% python3 -q
>>> import numpy as np
>>> np.set_printoptions(precision=2, suppress=True, linewidth=140)
>>> def rnd(a):
...     return np.round(a, 2) + 0
... 
>>> feats = np.array([[-5, -8, -9, -4, 5, 9, -5, -7, 1],
...     [2, -1, 5, -7, -7, -1, -6, 4, -4],
...     [1, 4, 5, 9, -7, -8, -5, 9, 5],
...     [-6, -6, -1, -1, 2, -9, 3, 4, -3],
...     [5, -9, 6, -6, -9, -7, -8, 1, 3],
...     [2, -6, 6, 7, -7, -2, 7, 6, 6],
...     [-5, 8, 3, -3, -7, 4, 7, 4, 2],
...     [-5, -2, 1, 6, 7, 1, -3, -2, -4],
...     [8, 1, 5, -9, 7, -5, -2, -5, -6],
...     [-6, -6, 1, -7, 2, -2, -5, 9, 5],
...     [-4, 9, -1, 7, -4, 2, 8, 0, 3]])
>>> feats[9] = feats[6]
>>> feats
array([[-5, -8, -9, -4,  5,  9, -5, -7,  1],
       [ 2, -1,  5, -7, -7, -1, -6,  4, -4],
       [ 1,  4,  5,  9, -7, -8, -5,  9,  5],
       [-6, -6, -1, -1,  2, -9,  3,  4, -3],
       [ 5, -9,  6, -6, -9, -7, -8,  1,  3],
       [ 2, -6,  6,  7, -7, -2,  7,  6,  6],
       [-5,  8,  3, -3, -7,  4,  7,  4,  2],
       [-5, -2,  1,  6,  7,  1, -3, -2, -4],
       [ 8,  1,  5, -9,  7, -5, -2, -5, -6],
       [-5,  8,  3, -3, -7,  4,  7,  4,  2],
       [-4,  9, -1,  7, -4,  2,  8,  0,  3]])
>>> # row 9 repeats row 6
>>> vec = np.array([1, 3, 3, 0, 2, 2, 3, 2, 2])
>>> rhs = feats @ vec
>>> c, lr = np.zeros(9), 1 / np.linalg.norm(feats, 2) ** 2
>>> for i in range(150):
...     c -= lr * feats.T @ (feats @ c - rhs)
...     if i % 50 == 0: print(i, round(np.linalg.norm(feats @ c - rhs), 2))
... 
0 47.52
50 7.28
100 3.82
>>> rnd(c)
array([1.05, 2.97, 2.87, 0.15, 1.69, 1.95, 3.06, 1.78, 1.64])
>>> out = np.c_[feats[:, :6] @ np.array([[3, 3, 1, 1, 0, 1],
...     [3, 2, 1, 1, 0, 1],
...     [0, 2, 1, 0, 3, 0],
...     [1, 2, 1, 1, 3, 0],
...     [2, 1, 2, 0, 0, 3],
...     [3, 2, 0, 0, 0, 1]]), np.array([-4, 4, -3, 2, 3, 0, -3, 4, -2, 1, 4])]
>>> out
array([[ -6, -34, -16, -17, -39,  11,  -4],
       [-21,  -9, -15,  -6,  -6, -21,   4],
       [-14,  16,   5,  14,  42, -24,  -3],
       [-60, -50, -10, -13,  -6, -15,   2],
       [-57, -26, -22, -10,   0, -38,   3],
       [-25,   9,  -5,   3,  39, -27,   0],
       [  4,   2, -11,   0,   0, -14,  -3],
       [  2,   4,  14,  -1,  21,  15,   4],
       [ 17,  15,  19,   0, -12,  25,  -2],
       [  4,   2, -11,   0,   0, -14,   1],
       [ 20,  18,   3,  12,  18,  -5,   4]])
>>> np.linalg.matrix_rank(np.c_[feats, out])
np.int64(10)
>>> rnd(np.linalg.norm(np.linalg.qr(feats)[0].T @ out, axis=0) ** 2 / ((out ** 2).sum(axis=0) + 1e-12))
array([1.  , 1.  , 1.  , 1.  , 1.  , 1.  , 0.89])
>>> q, vecs = np.linalg.qr(out[:, :1])[0], np.linalg.qr(out[:, 1:])[0]
>>> sigma = np.linalg.svd(q.T @ vecs, compute_uv=False)
>>> rnd(np.degrees(np.arccos(sigma.clip(0, 1))))
array([5.05])
>>> rnd(sigma)
array([1.])
>>> (sigma > 0.9).sum()
np.int64(1)
>>> t3 = np.stack([feats, 2 * feats, feats[::-1]])
>>> np.linalg.matrix_rank(t3.reshape(3, -1))
np.int64(2)
>>> t3.sum(axis=0)
array([[-19, -15, -28,  -5,  11,  29,  -7, -21,   6],
       [  1,   5,  18, -24, -28,   1, -11,  16, -10],
       [ 11,  13,  20,  18, -14, -29, -17,  22,   9],
       [-23, -20,  -2,   3,  13, -26,   6,  10, -13],
       [ 10, -19,  21, -21, -34, -17, -17,   7,  11],
       [  8, -24,  24,  28, -28,  -8,  28,  24,  24],
       [-10,  15,  15, -15, -30,   5,  13,  13,   9],
       [-21, -12,   2,  17,  23,  -6,  -6,  -2, -15],
       [ 25,   7,  20, -18,  14, -23, -11,  -6, -13],
       [-13,  23,  14, -16, -28,  11,  15,  16,   2],
       [-17,  19, -12,  17,  -7,  15,  19,  -7,  10]])
>>> rnd(np.linalg.norm(t3, axis=(1, 2)))
array([ 54.61, 109.22,  54.61])
>>> np.linalg.matrix_rank(t3)
array([9, 9, 9])
>>> u = np.array([2, -1, 2, 2])
>>> r1 = np.array([-3, -2, -1, -4, 2, 0, -5, 0, -5, 3, 4])
>>> m1 = np.outer(u, r1)
>>> m1
array([[ -6,  -4,  -2,  -8,   4,   0, -10,   0, -10,   6,   8],
       [  3,   2,   1,   4,  -2,   0,   5,   0,   5,  -3,  -4],
       [ -6,  -4,  -2,  -8,   4,   0, -10,   0, -10,   6,   8],
       [ -6,  -4,  -2,  -8,   4,   0, -10,   0, -10,   6,   8]])
>>> # null space of dimension 10
>>> left, sigma, vt = np.linalg.svd(m1)
>>> np.argmax(sigma[:-1] / (sigma[1:] + 1e-6)) + 1
np.int64(1)
>>> out = left[:, :1] @ np.diag(sigma[:1]) @ vt[:1]
>>> rnd(np.abs(m1 - out).max())
np.float64(0.0)
>>> np.linalg.matrix_rank(out)
np.int64(1)
>>> rnd(np.linalg.norm(m1 - out, 2)), rnd(sigma[1])
(np.float64(0.0), np.float64(0.0))
>>> rnd(out)
array([[ -6.,  -4.,  -2.,  -8.,   4.,   0., -10.,   0., -10.,   6.,   8.],
       [  3.,   2.,   1.,   4.,  -2.,   0.,   5.,   0.,   5.,  -3.,  -4.],
       [ -6.,  -4.,  -2.,  -8.,   4.,   0., -10.,   0., -10.,   6.,   8.],
       [ -6.,  -4.,  -2.,  -8.,   4.,   0., -10.,   0., -10.,   6.,   8.]])
>>> rnd(np.trace(np.linalg.pinv(m1) @ m1))
np.float64(1.0)
>>> rnd(m1 @ np.linalg.pinv(m1) @ m1)
array([[ -6.,  -4.,  -2.,  -8.,   4.,   0., -10.,   0., -10.,   6.,   8.],
       [  3.,   2.,   1.,   4.,  -2.,   0.,   5.,   0.,   5.,  -3.,  -4.],
       [ -6.,  -4.,  -2.,  -8.,   4.,   0., -10.,   0., -10.,   6.,   8.],
       [ -6.,  -4.,  -2.,  -8.,   4.,   0., -10.,   0., -10.,   6.,   8.]])
>>> out = m1 / np.linalg.norm(m1, axis=1, keepdims=True)
>>> gram = out @ out.T
>>> (gram - 2 * np.eye(4)).round(6).argmax(axis=1)
array([2, 0, 0, 0])
>>> rnd(np.degrees(np.arccos(np.clip(gram[2, 0], -1, 1))))
np.float64(0.0)
>>> rnd(np.linalg.norm(out, axis=1))
array([1., 1., 1., 1.])
>>> r = np.linalg.matrix_rank(m1)
>>> r
np.int64(1)
>>> null = np.linalg.svd(m1)[2][r:].T
>>> [int(np.linalg.matrix_rank(np.delete(m1, i, axis=0))) for i in range(4)]
[1, 1, 1, 1]
>>> [int(np.linalg.matrix_rank(m1[:, :j + 1])) for j in range(11)]
[1, 1, 1, 1, 1, 1, 1, 1, 1, 1, 1]
>>> arr = np.load("block10.npy")
>>> rnd(arr)
array([[-1.25, -0.76, -1.5 ,  0.15, -1.59,  0.65,  0.09,  0.97, -1.6 ,  1.58, -0.64, -3.35, -0.06],
       [-2.34, -0.59,  0.09, -1.06, -1.79, -0.7 ,  1.14, -2.01, -0.07, -1.48,  0.99,  0.18,  2.4 ],
       [ 1.87, -0.97, -2.02,  0.04, -1.55,  1.1 ,  0.41, -0.49,  0.46, -2.95,  0.55, -0.44, -1.76],
       [ 0.78,  1.91,  0.99, -2.92, -1.2 , -0.64,  1.33,  0.83, -1.28,  0.58,  1.66,  0.02, -1.48],
       [ 1.87,  1.34,  2.05,  0.6 , -1.52,  1.63, -1.76,  0.14,  0.11, -0.51,  0.52, -1.3 ,  2.2 ],
       [-0.62,  1.32, -0.69,  2.47,  1.21, -0.25,  1.38,  1.17,  0.07, -0.56,  3.21, -0.81,  0.38],
       [ 0.47,  0.74, -1.54,  0.05,  0.76,  0.26, -1.98, -3.1 , -1.99,  1.15,  1.5 ,  0.3 , -0.3 ],
       [ 0.94,  0.4 ,  1.17,  1.45,  0.58, -0.1 ,  2.29, -1.01, -3.05, -1.06, -1.86, -0.11,  0.13],
       [-1.25,  0.74,  0.05,  2.08, -2.81, -0.33, -1.13,  0.95, -1.02,  0.08, -0.17,  2.47, -1.08],
       [-0.94,  3.67, -1.05, -0.02, -0.04, -0.72, -0.18, -0.94,  1.46, -0.85, -1.93, -1.13, -0.52],
       [ 1.56, -0.24, -1.34, -0.25, -0.06, -3.68, -1.22,  1.29, -0.91, -0.81, -0.26, -0.21,  1.54],
       [-1.41, -0.87,  2.38,  0.15,  0.67, -1.3 , -1.85, -0.4 , -0.44, -1.7 ,  0.58, -1.73, -2.11],
       [-1.41,  0.63, -0.86, -1.53,  1.54,  1.97, -1.17,  1.86, -1.76, -2.  , -0.34,  0.81,  0.77]])
>>> u = np.array([2, 1])
>>> rnd(np.convolve(arr[0], u))
array([-2.5 , -2.76, -3.76, -1.2 , -3.03, -0.3 ,  0.82,  2.03, -2.24,  1.55,  0.29, -7.34, -3.48, -0.06])
>>> rnd(np.cross(arr[0, :3], arr[12, :3]))
array([ 1.59,  1.04, -1.84])
>>> out = np.array([[2, 0],
...     [-4, -3],
...     [1, 3],
...     [3, 5],
...     [1, 0],
...     [-2, 5],
...     [1, 1],
...     [0, 2],
...     [-2, -5],
...     [-2, 2],
...     [0, 4],
...     [-4, -2],
...     [1, -3]])
>>> np.linalg.matrix_rank(np.vstack([arr, out.T]))
np.int64(13)
>>> rnd(np.einsum("ij,ij->i", arr, arr))
array([25., 25., 25., 25., 25., 25., 25., 25., 25., 25., 25., 25., 25.])
>>> np.linalg.matrix_rank(arr @ out)
np.int64(2)
